$ python3 -q
>>> import numpy as np
>>> np.set_printoptions(precision=4, suppress=True, linewidth=200, legacy="1.25")
>>> mat = np.loadtxt("sample9.csv", delimiter=",")
>>> mat
array([[ 2.3919,  1.2   ,  0.1   ],
       [ 1.6645,  0.8   , -1.6   ],
       [-4.0059, -2.    ,  0.9   ],
       [-0.9499, -0.5   , -1.4   ],
       [ 2.5586,  1.3   ,  1.    ],
       [-0.264 , -0.1   ,  0.6   ],
       [-0.8939, -0.5   , -0.4   ],
       [ 0.4214,  0.2   ,  0.4   ],
       [-0.321 , -0.2   ,  0.9   ],
       [-2.3395, -1.2   , -0.7   ],
       [ 3.1884,  1.6   , -0.4   ],
       [-3.2783, -1.7   , -0.5   ],
       [-0.0042,  0.    , -0.5   ],
       [-1.4694, -0.7   , -0.7   ],
       [-0.4443, -0.2   , -0.2   ],
       [ 5.0015,  2.5   , -0.7   ],
       [-0.4331, -0.2   , -0.9   ],
       [-0.7341, -0.4   ,  0.    ],
       [-1.4315, -0.7   , -1.2   ],
       [ 1.3842,  0.7   , -1.1   ],
       [ 1.1499,  0.6   ,  0.6   ],
       [ 0.7479,  0.4   ,  1.3   ],
       [-1.2227, -0.6   , -0.8   ],
       [ 2.6412,  1.3   , -0.1   ],
       [ 0.2547,  0.1   ,  0.2   ],
       [ 1.0595,  0.5   ,  0.8   ]])
>>> D = np.linalg.norm(mat[:, None] - mat[None], axis=-1)
>>> D[:5, :5]
array([[0.    , 1.8919, 7.198 , 4.0383, 0.9208],
       [1.8919, 0.    , 6.8003, 2.9266, 2.7945],
       [7.198 , 6.8003, 0.    , 4.1084, 7.348 ],
       [4.0383, 2.9266, 4.1084, 0.    , 4.6162],
       [0.9208, 2.7945, 7.348 , 4.6162, 0.    ]])
>>> D.mean(axis=1).argmax()
15
>>> D[5].round(6).argsort(kind="stable")[:4]
array([ 5,  8, 24,  7])
>>> D.shape
(26, 26)
>>> out = np.c_[mat[:, :1] @ np.array([[2]]), np.array([-1, -2, 1, 0, 2, 1, 0, -2, -2, -1, 0, -2, -2, 2, 1, 2, 2, 0, 0, 2, 2, -2, 0, 0, -1, -2])]
>>> out
array([[ 4.7838, -1.    ],
       [ 3.329 , -2.    ],
       [-8.0118,  1.    ],
       [-1.8998,  0.    ],
       [ 5.1172,  2.    ],
       [-0.528 ,  1.    ],
       [-1.7878,  0.    ],
       [ 0.8428, -2.    ],
       [-0.642 , -2.    ],
       [-4.679 , -1.    ],
       [ 6.3768,  0.    ],
       [-6.5566, -2.    ],
       [-0.0084, -2.    ],
       [-2.9388,  2.    ],
       [-0.8886,  1.    ],
       [10.003 ,  2.    ],
       [-0.8662,  2.    ],
       [-1.4682,  0.    ],
       [-2.863 ,  0.    ],
       [ 2.7684,  2.    ],
       [ 2.2998,  2.    ],
       [ 1.4958, -2.    ],
       [-2.4454,  0.    ],
       [ 5.2824,  0.    ],
       [ 0.5094, -1.    ],
       [ 2.119 , -2.    ]])
>>> np.round(np.linalg.norm(out - mat @ np.linalg.lstsq(mat, out)[0], axis=0), 4) + 0
array([0.    , 5.9812])
>>> np.linalg.matrix_rank(np.c_[mat, out])
4
>>> np.round(np.linalg.lstsq(mat, out[:, 0])[0], 4) + 0
array([2., 0., 0.])
>>> np.linalg.matrix_rank(out)
2
>>> C = 5 * np.array([[1.1, -0.8, 0.1], [0.2, 1.0, 1.3], [0.2, -0.9, 1.7]])
>>> rng = np.random.default_rng(9872)
>>> labels = rng.integers(0, 3, 10)
>>> F = C[labels] + rng.normal(size=(10, 3))
>>> F
array([[ 6.0423, -3.1812, -0.0245],
       [ 0.8819,  5.7543,  6.3924],
       [ 2.689 ,  3.6848,  5.1656],
       [ 2.3435, -5.3605,  9.4792],
       [ 3.4486,  5.3075,  6.8009],
       [ 5.669 , -3.9262, -0.2986],
       [ 7.5833, -3.4582,  0.1481],
       [-0.1473, -5.9168,  7.4522],
       [ 6.0329, -2.8397,  1.0107],
       [ 1.7246,  6.0329,  6.1833]])
>>> out = F / np.sqrt((F ** 2).mean(axis=1, keepdims=True))
>>> np.linalg.norm(out, axis=1)
array([1.7321, 1.7321, 1.7321, 1.7321, 1.7321, 1.7321, 1.7321, 1.7321, 1.7321, 1.7321])
